$ ipython --no-banner

In [1]: import numpy as np

In [2]: import numpy.linalg as la

In [3]: np.set_printoptions(precision=1, suppress=True, linewidth=120, sign=" ")

In [4]: def tidy(a):
   ...:     return np.round(a, 1) + 0
   ...: 

In [5]: feats = np.arange(9).reshape(3, 3) + 5

In [6]: print(feats)
[[  5   6   7]
 [  8   9  10]
 [ 11  12  13]]

In [7]: rk = la.matrix_rank(feats)

In [8]: rk
Out[8]: np.int64(2)

In [9]: null = la.svd(feats)[2][rk:].T

In [10]: la.matrix_rank(feats.T @ feats), la.matrix_rank(feats @ feats.T)
Out[10]: (np.int64(2), np.int64(2))

In [11]: [int(la.matrix_rank(feats[:, :j + 1])) for j in range(3)]
Out[11]: [1, 2, 2]

In [12]: [int(la.matrix_rank(feats[:i])) for i in range(1, len(feats) + 1)]
Out[12]: [1, 2, 2]

In [13]: tidy(null @ null.T)
Out[13]: 
array([[ 0.2, -0.3,  0.2],
       [-0.3,  0.7, -0.3],
       [ 0.2, -0.3,  0.2]])

In [14]: print(tidy(feats @ null))
[[ 0.]
 [ 0.]
 [ 0.]]

In [15]: M2 = np.array([[3, 2], [1, 3], [0, 2]])

In [16]: print(la.matrix_rank(np.vstack([feats, M2.T])))
3

In [17]: np.vstack([feats, M2.T]).shape
Out[17]: (5, 3)

In [18]: la.matrix_rank(feats @ M2)
Out[18]: np.int64(2)

In [19]: np.einsum("ij->j", feats)
Out[19]: array([ 24,  27,  30])

In [20]: left, sv, Vh = la.svd(feats)

In [21]: print(np.argmax(sv[:-1] / (sv[1:] + 1e-6)) + 1)
2

In [22]: M2 = left[:, :2] @ np.diag(sv[:2]) @ Vh[:2]

In [23]: la.matrix_rank(feats, rtol=0.05)
Out[23]: np.int64(1)

In [24]: la.matrix_rank(M2)
Out[24]: np.int64(2)

In [25]: tidy(la.det(2 * feats)), tidy(la.det(feats))
Out[25]: (np.float64(0.0), np.float64(0.0))

In [26]: np.kron(np.eye(2, dtype=int), feats)
Out[26]: 
array([[  5,   6,   7,   0,   0,   0],
       [  8,   9,  10,   0,   0,   0],
       [ 11,  12,  13,   0,   0,   0],
       [  0,   0,   0,   5,   6,   7],
       [  0,   0,   0,   8,   9,  10],
       [  0,   0,   0,  11,  12,  13]])

In [27]: tidy(la.eigvals(feats))
Out[27]: array([27.7, -0.7,  0. ])

In [28]: print(tidy(la.det(feats[::-1])))
0.0

In [29]: F = np.array([[3, 0, -2, -1], [0, 0, 0, 0], [6, 0, -4, -2], [6, 0, -4, -2]])

In [30]: # looks like rank 1

In [31]: tidy(F @ la.pinv(F) @ F)
Out[31]: 
array([[ 3.,  0., -2., -1.],
       [ 0.,  0.,  0.,  0.],
       [ 6.,  0., -4., -2.],
       [ 6.,  0., -4., -2.]])

In [32]: np.abs(np.diag(la.qr(F)[1])) > 1e-9
Out[32]: array([ True, False, False, False])

In [33]: print(la.lstsq(F[:-1].T, F[-1])[2])
1

In [34]: print(np.unique(F.round(6), axis=0).shape)
(3, 4)

In [35]: left, sv, Vh = la.svd(F)

In [36]: np.argmax(sv[:-1] / (sv[1:] + 1e-6)) + 1
Out[36]: np.int64(1)

In [37]: M2 = left[:, :1] @ np.diag(sv[:1]) @ Vh[:1]

In [38]: la.matrix_rank(M2)
Out[38]: np.int64(1)

In [39]: tidy(np.abs(F - M2).max())
Out[39]: np.float64(0.0)

In [40]: print((F + F.T) / 2)
[[ 3.   0.   2.   2.5]
 [ 0.   0.   0.   0. ]
 [ 2.   0.  -4.  -3. ]
 [ 2.5  0.  -3.  -2. ]]

In [41]: print(tidy(la.det(F)))
0.0

In [42]: np.allclose(F @ F.T, F.T @ F)
Out[42]: False

In [43]: tidy(np.sort(np.abs(la.eigvals(F))))
Out[43]: array([ 0.,  0.,  0.,  3.])

In [44]: np.trace(F)
Out[44]: np.int64(-3)
